% ipython --no-banner

In [1]: import numpy as np

In [2]: np.set_printoptions(precision=2, suppress=True, linewidth=140)

In [3]: feats = np.loadtxt("data.csv", delimiter=",")

In [4]: print(feats)
[[ 1.  0.  0.  2.  2.]
 [-2.  0.  0. -4. -4.]
 [-2.  0.  0. -4. -4.]
 [-3.  0.  0. -6. -6.]
 [-1.  0.  0. -2. -2.]]

In [5]: U, sigma, Vh = np.linalg.svd(feats)

In [6]: print(np.argmax(sigma[:-1] / (sigma[1:] + 1e-6)) + 1)
1

In [7]: print(sigma.round(2) + 0)
[13.08  0.    0.    0.    0.  ]

In [8]: M2 = U[:, :1] @ np.diag(sigma[:1]) @ Vh[:1]

In [9]: print(np.linalg.matrix_rank(M2))
1

In [10]: P = np.triu(np.array([[1, 0, -3, 3, -1],
    ...:     [-3, 2, -1, 3, 0],
    ...:     [-1, 3, 0, -2, 0],
    ...:     [-1, 0, 1, 2, -1],
    ...:     [-2, -2, 0, -1, 2]]), 1) + np.eye(5)

In [11]: M2 = P @ feats @ np.linalg.inv(P)

In [12]: print(round(float(np.linalg.det(M2)), 2))
0.0

In [13]: print([round(float(x), 2) for x in np.linalg.svd(feats, compute_uv=False)[:3]])
[13.08, 0.0, 0.0]

In [14]: print(np.linalg.cond(feats) > 100)
True

In [15]: print(np.linalg.matrix_rank(feats, rtol=0.1))
1

In [16]: data = np.loadtxt("block14.csv", delimiter=",")

In [17]: print(data)
[[-1. -2.  0.  0. -2. -2.  0. -2. -2. -2.  0. -2. -2.  0.]
 [-2. -1.  0.  0. -2. -2.  0. -2. -2. -2.  0. -2. -2.  0.]
 [ 0.  0. -1. -2.  0.  0. -2.  0.  0.  0. -2.  0.  0. -2.]
 [ 0.  0. -2. -1.  0.  0. -2.  0.  0.  0. -2.  0.  0. -2.]
 [-2. -2.  0.  0. -1. -2.  0. -2. -2. -2.  0. -2. -2.  0.]
 [-2. -2.  0.  0. -2. -1.  0. -2. -2. -2.  0. -2. -2.  0.]
 [ 0.  0. -2. -2.  0.  0. -1.  0.  0.  0. -2.  0.  0. -2.]
 [-2. -2.  0.  0. -2. -2.  0. -1. -2. -2.  0. -2. -2.  0.]
 [-2. -2.  0.  0. -2. -2.  0. -2. -1. -2.  0. -2. -2.  0.]
 [-2. -2.  0.  0. -2. -2.  0. -2. -2. -1.  0. -2. -2.  0.]
 [ 0.  0. -2. -2.  0.  0. -2.  0.  0.  0. -1.  0.  0. -2.]
 [-2. -2.  0.  0. -2. -2.  0. -2. -2. -2.  0. -1. -2.  0.]
 [-2. -2.  0.  0. -2. -2.  0. -2. -2. -2.  0. -2. -1.  0.]
 [ 0.  0. -2. -2.  0.  0. -2.  0.  0.  0. -2.  0.  0. -1.]]

In [18]: theta = np.radians(18)

In [19]: r_ = np.eye(14)

In [20]: r_[3, 3] = r_[8, 8] = np.cos(theta)

In [21]: r_[3, 8], r_[8, 3] = -np.sin(theta), np.sin(theta)

In [22]: M2 = data @ r_.T

In [23]: print(np.allclose(data @ data.T, M2 @ M2.T))
True

In [24]: print(np.allclose(np.linalg.norm(data, axis=1), np.linalg.norm(M2, axis=1)))
True

In [25]: print(round(np.linalg.det(r_), 2), round(np.trace(r_), 2))
1.0 13.9

In [26]: print(np.abs(M2 - data).max(axis=0))
[0.   0.   0.   0.62 0.   0.   0.   0.   0.62 0.   0.   0.   0.   0.  ]

In [27]: M2 = data / np.linalg.norm(data, axis=1, keepdims=True)

In [28]: G = M2 @ M2.T

In [29]: print((G - 2 * np.eye(14)).round(6).argmax(axis=1))
[1 0 3 2 0 0 2 0 0 0 2 0 0 2]

In [30]: print(np.argwhere(np.triu(np.abs(G) > 0.95, 1)))
[[ 0  1]
 [ 0  4]
 [ 0  5]
 [ 0  7]
 [ 0  8]
 [ 0  9]
 [ 0 11]
 [ 0 12]
 [ 1  4]
 [ 1  5]
 [ 1  7]
 [ 1  8]
 [ 1  9]
 [ 1 11]
 [ 1 12]
 [ 4  5]
 [ 4  7]
 [ 4  8]
 [ 4  9]
 [ 4 11]
 [ 4 12]
 [ 5  7]
 [ 5  8]
 [ 5  9]
 [ 5 11]
 [ 5 12]
 [ 7  8]
 [ 7  9]
 [ 7 11]
 [ 7 12]
 [ 8  9]
 [ 8 11]
 [ 8 12]
 [ 9 11]
 [ 9 12]
 [11 12]]

In [31]: print(G[12])
[0.97 0.97 0.   0.   0.97 0.97 0.   0.97 0.97 0.97 0.   0.97 1.   0.  ]

In [32]: print(np.linalg.norm(M2, axis=1))
[1. 1. 1. 1. 1. 1. 1. 1. 1. 1. 1. 1. 1. 1.]

In [33]: J = np.load("run6.npy")

In [34]: print(J)
[[ 1  0  0  0 10]
 [ 0  0  0  0  7]
 [ 0  0  0  0  6]
 [ 2  0  1  0  4]
 [ 0  0  3  0  5]
 [ 5  0  5  0  6]
 [ 0  0  0  0  8]
 [ 0  0  0  0  4]
 [ 0  0  0  0  8]
 [ 0  0  0  0  5]
 [ 1  0  0  0  9]
 [ 8  0  4  0  7]
 [ 0  0  0  0  5]
 [ 0  0  0  0  6]
 [ 0  0  5  0  4]
 [ 0  0  0  0  6]
 [ 0  0  0  0  7]
 [ 0  0  0  0  8]
 [ 3  0  0  0  4]
 [ 0  0  0  0  5]
 [ 0  0  0  0 10]
 [ 0  0  0  0  3]
 [ 0  0  2  0 10]]

In [35]: T = np.stack([J, -1 * J, J[::-1]])

In [36]: print(np.linalg.norm(T, axis=(1, 2)))
[34.94 34.94 34.94]

In [37]: print(np.linalg.matrix_rank(T))
[3 3 3]

In [38]: print((T @ J.T).shape)
(3, 23, 23)

In [39]: print(np.einsum("bij,cij->bc", T, T))
[[ 1221 -1221  1041]
 [-1221  1221 -1041]
 [ 1041 -1041  1221]]

In [40]: print(np.linalg.matrix_rank(T.reshape(3, -1)))
2

In [41]: mat = np.load("out16.npy")

In [42]: print(mat)
[[-1.    0.03  0.   -1.99 -1.97]
 [-1.03 -0.01  0.02 -2.03 -1.99]
 [-1.01  0.02 -0.01 -2.01 -1.98]
 [-1.02  0.01  0.   -1.98 -1.97]
 [-1.02  0.    0.01 -2.02 -1.99]
 [-1.01 -0.01  0.01 -1.99 -1.95]
 [-1.01 -0.01  0.01 -2.   -1.98]
 [-0.98  0.03  0.   -1.97 -2.  ]
 [-0.99 -0.02  0.02 -1.99 -2.01]
 [-0.97  0.01  0.03 -1.96 -1.98]
 [-0.98 -0.01  0.   -1.99 -1.99]
 [-1.   -0.03 -0.01 -2.01 -2.02]
 [-1.01  0.03 -0.02 -2.   -2.02]
 [-0.99  0.02  0.04 -2.   -2.  ]
 [-1.    0.01  0.   -1.99 -1.99]
 [-0.98 -0.01  0.   -1.99 -2.01]
 [-1.01  0.    0.03 -1.99 -1.98]
 [-0.98 -0.01 -0.02 -2.01 -2.01]
 [-0.99  0.02  0.   -1.99 -2.01]
 [-1.   -0.05  0.03 -2.01 -2.  ]
 [-0.99  0.01  0.02 -2.02 -1.97]
 [-1.    0.02  0.01 -1.99 -1.98]
 [-0.96  0.01 -0.01 -2.01 -2.04]
 [-2.    0.99 -2.01 -1.   -1.97]
 [-1.99  0.99 -2.02 -1.02 -2.02]
 [-1.97  1.02 -1.99 -0.99 -1.99]
 [-1.99  1.   -2.01 -0.97 -1.99]
 [-1.99  0.98 -2.02 -0.97 -2.01]
 [-2.02  0.99 -1.99 -0.99 -2.01]
 [-2.01  0.99 -1.98 -1.01 -2.01]
 [-2.    1.   -2.02 -1.01 -2.02]
 [-2.01  1.   -1.99 -1.03 -1.99]
 [-1.98  1.   -2.02 -1.02 -2.  ]
 [-2.01  1.02 -1.97 -0.98 -2.01]
 [-2.04  1.04 -2.01 -0.99 -2.03]
 [-1.98  0.99 -2.01 -1.   -2.01]
 [-1.96  1.02 -1.99 -1.01 -1.97]
 [-2.01  1.03 -2.03 -0.97 -2.02]
 [-2.01  1.01 -1.98 -1.01 -2.02]
 [-2.    0.99 -2.01 -1.   -2.03]
 [-1.99  0.98 -2.01 -1.04 -1.99]
 [-2.    1.   -2.04 -1.01 -1.97]
 [-2.    0.99 -1.98 -0.98 -2.03]
 [-2.02  1.02 -1.98 -1.   -2.02]
 [-1.99  1.02 -2.   -0.96 -1.98]
 [-2.02  1.01 -2.01 -0.99 -2.01]]

In [43]: Ac = mat - mat.mean(axis=0)

In [44]: evecs = np.linalg.svd(Ac)[2][:2]

In [45]: M2 = Ac - Ac @ evecs.T @ evecs

In [46]: print(np.diag(evecs.T @ evecs))
[0.15 0.32 0.73 0.36 0.44]

In [47]: print(M2.std(axis=0))
[0.02 0.01 0.01 0.01 0.01]

In [48]: G = np.cov(mat, rowvar=False)

In [49]: print(np.round(np.linalg.eigvalsh(G)[::-1], 2) + 0)
[1.8 0.  0.  0.  0. ]

In [50]: print(mat.std(axis=0))
[0.5  0.5  1.01 0.5  0.02]

In [51]: print(np.argwhere(np.triu(np.abs(np.corrcoef(mat.T)) > 0.8, 1)))
[[0 1]
 [0 2]
 [0 3]
 [1 2]
 [1 3]
 [2 3]]

In [52]: print(np.argsort(-mat.std(axis=0).round(6), kind="stable"))
[2 0 1 3 4]

In [53]: print(G.round(2) + 0)
[[ 0.26 -0.26  0.51 -0.26  0.  ]
 [-0.26  0.26 -0.51  0.26  0.  ]
 [ 0.51 -0.51  1.03 -0.51  0.01]
 [-0.26  0.26 -0.51  0.26  0.  ]
 [ 0.    0.    0.01  0.    0.  ]]

In [54]: print(np.linalg.matrix_rank(mat))
5

In [55]: print(round(float(np.linalg.norm(mat)), 2))
22.99

In [56]: print(mat.shape)
(46, 5)

In [57]: mat[:, 5]
Traceback (most recent call last):
  Cell In[57], line 1
    mat[:, 5]
IndexError: index 5 is out of bounds for axis 1 with size 5


In [58]: mat[46]
Traceback (most recent call last):
  Cell In[58], line 1
    mat[46]
IndexError: index 46 is out of bounds for axis 0 with size 46


In [59]: print(np.count_nonzero(mat))
221

In [60]: E = np.load("sample11.npy")

In [61]: print(E)
[[ 5  3  2  4 -2 -1 -2  5 -1  5 -3 -4 -3 -1  3]
 [-2  1 -5 -2 -2 -3  5 -5  2  4 -1  3 -2  1 -5]
 [ 1  5  1  0 -2 -3  0 -1 -5  5  1 -4  1 -1 -4]
 [ 3  1 -2  4 -3  4  4  4 -1 -4  1  5  2  0 -4]
 [-2  5  1 -2 -1 -2  5 -5  2  2 -2  4 -5 -5  1]
 [ 3  5  2  1  0  1  3 -1  4  5 -4 -2  3 -1 -4]
 [ 5  4  5  3  1  2 -5  4 -2 -5 -3 -3 -2 -4 -2]
 [-4  4 -3  4 -4 -3 -1  5  3 -2  2  1  4 -1  3]
 [-4 -2 -5  3 -4  5  4  3  4  5  0  0 -4 -4  3]
 [ 7  2  7  6  0  2 -7 10 -3  1 -2 -7 -1 -2  8]]

In [62]: rank = np.linalg.matrix_rank(E)

In [63]: print(rank)
9

In [64]: N = np.linalg.svd(E)[2][rank:].T

In [65]: print(np.linalg.matrix_rank(E.T @ E), np.linalg.matrix_rank(E @ E.T))
9 9

In [66]: print(N.shape)
(15, 6)
